$ python3 -q
>>> import numpy as np
>>> from numpy import linalg as LA
>>> np.set_printoptions(precision=2, suppress=True, linewidth=120, sign=" ")
>>> tidy = lambda a: np.round(a, 2) + 0
>>> J = np.loadtxt("run12.csv", delimiter=",")
>>> J
array([[-12.,   6.],
       [-16.,   8.],
       [-20.,  10.],
       [-16.,   8.],
       [-20.,  10.]])
>>> # row 3 repeats row 1
>>> U, sig, vt = LA.svd(J)
>>> tidy(sig)
array([ 42.66,   0.  ])
>>> other = U[:, :1] @ np.diag(sig[:1]) @ vt[:1]
>>> tidy(LA.norm(J - other, 2)), tidy(sig[1])
(np.float64(0.0), np.float64(0.0))
>>> LA.matrix_rank(other)
np.int64(1)
>>> LA.matrix_rank(J, rtol=0.05)
np.int64(1)
>>> tidy(np.abs(J - other).max())
np.float64(0.0)
>>> LA.matrix_rank(J, rtol=0.1)
np.int64(1)
>>> [round(float(x), 2) for x in LA.svd(J, compute_uv=False)[:3]]
[42.66, 0.0]
>>> np.argsort(-LA.norm(J, axis=0).round(6), kind="stable")[:3]
array([ 0,  1])
>>> r = LA.matrix_rank(J)
>>> r
np.int64(1)
>>> ns = LA.svd(J)[2][r:].T
>>> ns.shape
(2, 1)
>>> J @ ns
array([[ 0.],
       [ 0.],
       [ 0.],
       [ 0.],
       [ 0.]])
>>> [int(LA.matrix_rank(J[:, :j + 1])) for j in range(2)]
[1, 1]
>>> [int(LA.matrix_rank(np.delete(J, i, axis=0))) for i in range(5)]
[1, 1, 1, 1, 1]
>>> [int(LA.matrix_rank(J[:i])) for i in range(1, len(J) + 1)]
[1, 1, 1, 1, 1]
>>> M = np.loadtxt("layer13.csv", delimiter=",")
>>> tidy(M)
array([[ 0.87, -0.02,  0.19, -0.11,  0.03,  0.26],
       [-0.02,  1.  ,  0.03, -0.01,  0.  ,  0.03],
       [ 0.19,  0.03,  0.73,  0.16, -0.04, -0.37],
       [-0.11, -0.01,  0.16,  0.91,  0.03,  0.21],
       [ 0.03,  0.  , -0.04,  0.03,  0.99, -0.06],
       [ 0.26,  0.03, -0.37,  0.21, -0.06,  0.5 ]])
>>> [round(float(x), 2) for x in LA.svd(M, compute_uv=False)[:3]]
[1.0, 1.0, 1.0]
>>> np.argsort(-LA.norm(M, axis=0).round(6), kind="stable")[:3]
array([ 1,  4,  3])
